$ ipython --no-banner

In [1]: import numpy as np

In [2]: import numpy.linalg as la

In [3]: np.set_printoptions(suppress=True, linewidth=160)

In [4]: K = np.load("w.npy")

In [5]: print(K.round(1))
[[ 1.   0.   0.   0.   0.   0.   0.   0.   0.   0.   0. ]
 [ 0.  -0.7  0.   0.   0.   0.   0.   0.   0.  -0.7  0. ]
 [ 0.   0.   1.   0.   0.   0.   0.   0.   0.   0.   0. ]
 [ 0.   0.   0.   1.   0.   0.   0.   0.   0.   0.   0. ]
 [ 0.   0.   0.   0.   1.   0.   0.   0.   0.   0.   0. ]
 [ 0.   0.   0.   0.   0.   1.   0.   0.   0.   0.   0. ]
 [ 0.   0.   0.   0.   0.   0.   1.   0.   0.   0.   0. ]
 [ 0.   0.   0.   0.   0.   0.   0.   1.   0.   0.   0. ]
 [ 0.   0.   0.   0.   0.   0.   0.   0.   1.   0.   0. ]
 [ 0.   0.7  0.   0.   0.   0.   0.   0.   0.  -0.7  0. ]
 [ 0.   0.   0.   0.   0.   0.   0.   0.   0.   0.   1. ]]

In [6]: print(np.round(np.diff(K, axis=0), 1))
[[-1.  -0.7  0.   0.   0.   0.   0.   0.   0.  -0.7  0. ]
 [ 0.   0.7  1.   0.   0.   0.   0.   0.   0.   0.7  0. ]
 [ 0.   0.  -1.   1.   0.   0.   0.   0.   0.   0.   0. ]
 [ 0.   0.   0.  -1.   1.   0.   0.   0.   0.   0.   0. ]
 [ 0.   0.   0.   0.  -1.   1.   0.   0.   0.   0.   0. ]
 [ 0.   0.   0.   0.   0.  -1.   1.   0.   0.   0.   0. ]
 [ 0.   0.   0.   0.   0.   0.  -1.   1.   0.   0.   0. ]
 [ 0.   0.   0.   0.   0.   0.   0.  -1.   1.   0.   0. ]
 [ 0.   0.7  0.   0.   0.   0.   0.   0.  -1.  -0.7  0. ]
 [ 0.  -0.7  0.   0.   0.   0.   0.   0.   0.   0.7  1. ]]

In [7]: print(np.unravel_index(np.abs(K).argmax(), K.shape))
(np.int64(0), np.int64(0))

In [8]: print(la.matrix_rank(K))
11

In [9]: print(np.round(K.mean(axis=0), 1) + 0)
[ 0.1  0.   0.1  0.1  0.1  0.1  0.1  0.1  0.1 -0.1  0.1]

In [10]: print(np.round(K.sum(axis=0), 1) + 0)
[ 1.   0.   1.   1.   1.   1.   1.   1.   1.  -1.4  1. ]

In [11]: print(np.round(K.sum(axis=1), 1) + 0)
[ 1.  -1.4  1.   1.   1.   1.   1.   1.   1.   0.   1. ]

In [12]: print(np.round(la.svd(K, compute_uv=False), 1))
[1. 1. 1. 1. 1. 1. 1. 1. 1. 1. 1.]

In [13]: print(round(float(la.norm(K)), 1))
3.3

In [14]: x = np.array([2, 3, 0, 2, 3, 0, 1, 3, 2, 0, 1])

In [15]: target = K @ x

In [16]: print(target.round(1))
[ 2.  -2.1  0.   2.   3.   0.   1.   3.   2.   2.1  1. ]

In [17]: print(np.round(la.solve(K, target), 1) + 0)
[2. 3. 0. 2. 3. 0. 1. 3. 2. 0. 1.]

In [18]: A2 = la.inv(K)

In [19]: print(A2.round(1))
[[ 1.   0.   0.   0.   0.   0.   0.   0.   0.   0.   0. ]
 [ 0.  -0.7  0.   0.   0.   0.   0.   0.   0.   0.7  0. ]
 [ 0.   0.   1.   0.   0.   0.   0.   0.   0.   0.   0. ]
 [ 0.   0.   0.   1.   0.   0.   0.   0.   0.   0.   0. ]
 [ 0.   0.   0.   0.   1.   0.   0.   0.   0.   0.   0. ]
 [ 0.   0.   0.   0.   0.   1.   0.   0.   0.   0.   0. ]
 [ 0.   0.   0.   0.   0.   0.   1.   0.   0.   0.   0. ]
 [ 0.   0.   0.   0.   0.   0.   0.   1.   0.   0.   0. ]
 [ 0.   0.   0.   0.   0.   0.   0.   0.   1.   0.   0. ]
 [-0.  -0.7 -0.  -0.  -0.  -0.  -0.  -0.  -0.  -0.7 -0. ]
 [ 0.   0.   0.   0.   0.   0.   0.   0.   0.   0.   1. ]]

In [20]: print(np.round(la.det(K) * A2, 1))
[[ 1.   0.   0.   0.   0.   0.   0.   0.   0.   0.   0. ]
 [ 0.  -0.7  0.   0.   0.   0.   0.   0.   0.   0.7  0. ]
 [ 0.   0.   1.   0.   0.   0.   0.   0.   0.   0.   0. ]
 [ 0.   0.   0.   1.   0.   0.   0.   0.   0.   0.   0. ]
 [ 0.   0.   0.   0.   1.   0.   0.   0.   0.   0.   0. ]
 [ 0.   0.   0.   0.   0.   1.   0.   0.   0.   0.   0. ]
 [ 0.   0.   0.   0.   0.   0.   1.   0.   0.   0.   0. ]
 [ 0.   0.   0.   0.   0.   0.   0.   1.   0.   0.   0. ]
 [ 0.   0.   0.   0.   0.   0.   0.   0.   1.   0.   0. ]
 [-0.  -0.7 -0.  -0.  -0.  -0.  -0.  -0.  -0.  -0.7 -0. ]
 [ 0.   0.   0.   0.   0.   0.   0.   0.   0.   0.   1. ]]

In [21]: print(round(float(la.slogdet(K)[0]), 1))
1.0

In [22]: m1 = np.loadtxt("test6.csv", delimiter=",")

In [23]: print(m1)
[[3. 0. 2. 2. 0. 0. 2. 0. 0. 0. 0. 2.]
 [0. 3. 0. 0. 2. 2. 0. 2. 0. 2. 0. 0.]
 [2. 0. 3. 2. 0. 0. 2. 0. 0. 0. 0. 2.]
 [2. 0. 2. 3. 0. 0. 2. 0. 0. 0. 0. 2.]
 [0. 2. 0. 0. 3. 2. 0. 2. 0. 2. 0. 0.]
 [0. 2. 0. 0. 2. 3. 0. 2. 0. 2. 0. 0.]
 [2. 0. 2. 2. 0. 0. 3. 0. 0. 0. 0. 2.]
 [0. 2. 0. 0. 2. 2. 0. 3. 0. 2. 0. 0.]
 [0. 0. 0. 0. 0. 0. 0. 0. 3. 0. 2. 0.]
 [0. 2. 0. 0. 2. 2. 0. 2. 0. 3. 0. 0.]
 [0. 0. 0. 0. 0. 0. 0. 0. 2. 0. 3. 0.]
 [2. 0. 2. 2. 0. 0. 2. 0. 0. 0. 0. 3.]]

In [24]: r0 = np.array([0, 1, 5, -5, -3, -5, 5, 1, -1, 2, 0, 2])

In [25]: A2 = m1 + np.outer(r0, np.eye(12)[5])

In [26]: print(la.matrix_rank(A2 - m1))
1

In [27]: print(np.round(la.det(A2) / la.det(m1), 1), np.round(1 + la.solve(m1, r0)[5], 1))
-3.3 -3.3

In [28]: print(la.matrix_rank(la.inv(A2) - la.inv(m1), tol=1e-8))
1

In [29]: print(A2)
[[ 3.  0.  2.  2.  0.  0.  2.  0.  0.  0.  0.  2.]
 [ 0.  3.  0.  0.  2.  3.  0.  2.  0.  2.  0.  0.]
 [ 2.  0.  3.  2.  0.  5.  2.  0.  0.  0.  0.  2.]
 [ 2.  0.  2.  3.  0. -5.  2.  0.  0.  0.  0.  2.]
 [ 0.  2.  0.  0.  3. -1.  0.  2.  0.  2.  0.  0.]
 [ 0.  2.  0.  0.  2. -2.  0.  2.  0.  2.  0.  0.]
 [ 2.  0.  2.  2.  0.  5.  3.  0.  0.  0.  0.  2.]
 [ 0.  2.  0.  0.  2.  3.  0.  3.  0.  2.  0.  0.]
 [ 0.  0.  0.  0.  0. -1.  0.  0.  3.  0.  2.  0.]
 [ 0.  2.  0.  0.  2.  4.  0.  2.  0.  3.  0.  0.]
 [ 0.  0.  0.  0.  0.  0.  0.  0.  2.  0.  3.  0.]
 [ 2.  0.  2.  2.  0.  2.  2.  0.  0.  0.  0.  3.]]

In [30]: A2 = m1 / np.sqrt((m1 ** 2).mean(axis=1, keepdims=True))

In [31]: print(la.matrix_rank(A2) == la.matrix_rank(m1))
True

In [32]: print(np.round(la.norm(A2, axis=1), 1))
[3.5 3.5 3.5 3.5 3.5 3.5 3.5 3.5 3.5 3.5 3.5 3.5]

In [33]: print(A2[9].round(1))
[0.  1.4 0.  0.  1.4 1.4 0.  1.4 0.  2.1 0.  0. ]

In [34]: mat = np.load("a.npy")

In [35]: print(mat)
[[ 0  4  1  9 -7  0 -4 -9  0  6  6 -6]
 [ 0  0  0  9 -4  6  5  5 -1 -1  5 -1]
 [ 0  0  0  1  5  2  0 -6 -6 -6  9  1]
 [ 0  0  0  0  1 -9  2 -6  2 -7  1 -3]
 [ 0  0  0  0  0  9  6  0  3 -9 -5 -7]
 [ 0  0  0  0  0  0  9  8 -4 -3  6  5]
 [ 0  0  0  0  0  0  0 -5  1  0  6 -5]
 [ 0  0  0  0  0  0  0  0  5 -6 -6  0]
 [ 0  0  0  0  0  0  0  0  0 -4  8 -4]
 [ 0  0  0  0  0  0  0  0  0  0 -8  1]
 [ 0  0  0  0  0  0  0  0  0  0  0  0]
 [ 0  0  0  0  0  0  0  0  0  0  0  0]]

In [36]: def softmax(z):
    ...:     e = np.exp(z - z.max(axis=-1, keepdims=True))
    ...:     return e / e.sum(axis=-1, keepdims=True)
    ...: 

In [37]: print(np.round(softmax(10 * mat[9]), 1) + 0)
[0. 0. 0. 0. 0. 0. 0. 0. 0. 0. 0. 1.]

In [38]: att = mat @ mat.T / np.sqrt(12)

In [39]: print(np.round(softmax(att), 1) + 0)
[[1.  0.  0.  0.  0.  0.  0.  0.  0.  0.  0.  0. ]
 [0.  1.  0.  0.  0.  0.  0.  0.  0.  0.  0.  0. ]
 [0.  0.  1.  0.  0.  0.  0.  0.  0.  0.  0.  0. ]
 [0.  0.  0.  1.  0.  0.  0.  0.  0.  0.  0.  0. ]
 [0.  0.  0.  0.  1.  0.  0.  0.  0.  0.  0.  0. ]
 [0.  0.  0.  0.  0.  1.  0.  0.  0.  0.  0.  0. ]
 [1.  0.  0.  0.  0.  0.  0.  0.  0.  0.  0.  0. ]
 [0.  0.  0.  0.  0.6 0.  0.  0.4 0.  0.  0.  0. ]
 [0.  0.  0.2 0.  0.  0.  0.  0.  0.8 0.  0.  0. ]
 [0.  0.  0.  0.  0.  0.  0.  0.  0.  1.  0.  0. ]
 [0.1 0.1 0.1 0.1 0.1 0.1 0.1 0.1 0.1 0.1 0.1 0.1]
 [0.1 0.1 0.1 0.1 0.1 0.1 0.1 0.1 0.1 0.1 0.1 0.1]]

In [40]: r0 = np.array([-1, 3])

In [41]: print(np.array([np.convolve(row, r0, "same") for row in mat]))
[[  0  -4  11  -6  34 -21   4  -3 -27  -6  12  24]
 [  0   0   0  -9  31 -18  13  10  16  -2  -8  16]
 [  0   0   0  -1  -2  13   6   6 -12 -12 -27  26]
 [  0   0   0   0  -1  12 -29  12 -20  13 -22   6]
 [  0   0   0   0   0  -9  21  18  -3  18 -22  -8]
 [  0   0   0   0   0   0  -9  19  28  -9 -15  13]
 [  0   0   0   0   0   0   0   5 -16   3  -6  23]
 [  0   0   0   0   0   0   0   0  -5  21 -12 -18]
 [  0   0   0   0   0   0   0   0   0   4 -20  28]
 [  0   0   0   0   0   0   0   0   0   0   8 -25]
 [  0   0   0   0   0   0   0   0   0   0   0   0]
 [  0   0   0   0   0   0   0   0   0   0   0   0]]

In [42]: U, s, Vh = la.svd(mat)

In [43]: vecs = Vh[:(s > 1e-8).sum()]

In [44]: rng = np.random.default_rng(314)

In [45]: x = mat[2] + -3 * mat[1] + rng.integers(2) * np.eye(12)[5]

In [46]: print(x)
[  0.   0.   0. -26.  17. -16. -15. -21.  -3.  -3.  -6.   4.]

In [47]: print(np.round(vecs.T @ vecs, 1) + 0)
[[0.  0.  0.  0.  0.  0.  0.  0.  0.  0.  0.  0. ]
 [0.  0.9 0.2 0.  0.  0.  0.  0.  0.  0.  0.  0. ]
 [0.  0.2 0.1 0.  0.  0.  0.  0.  0.  0.  0.  0. ]
 [0.  0.  0.  1.  0.  0.  0.  0.  0.  0.  0.  0. ]
 [0.  0.  0.  0.  1.  0.  0.  0.  0.  0.  0.  0. ]
 [0.  0.  0.  0.  0.  1.  0.  0.  0.  0.  0.  0. ]
 [0.  0.  0.  0.  0.  0.  1.  0.  0.  0.  0.  0. ]
 [0.  0.  0.  0.  0.  0.  0.  1.  0.  0.  0.  0. ]
 [0.  0.  0.  0.  0.  0.  0.  0.  1.  0.  0.  0. ]
 [0.  0.  0.  0.  0.  0.  0.  0.  0.  1.  0.  0. ]
 [0.  0.  0.  0.  0.  0.  0.  0.  0.  0.  1.  0. ]
 [0.  0.  0.  0.  0.  0.  0.  0.  0.  0.  0.  1. ]]

In [48]: print(np.allclose(vecs.T @ vecs @ x, x))
True

In [49]: print(la.matrix_rank(np.vstack([mat, x])))
10
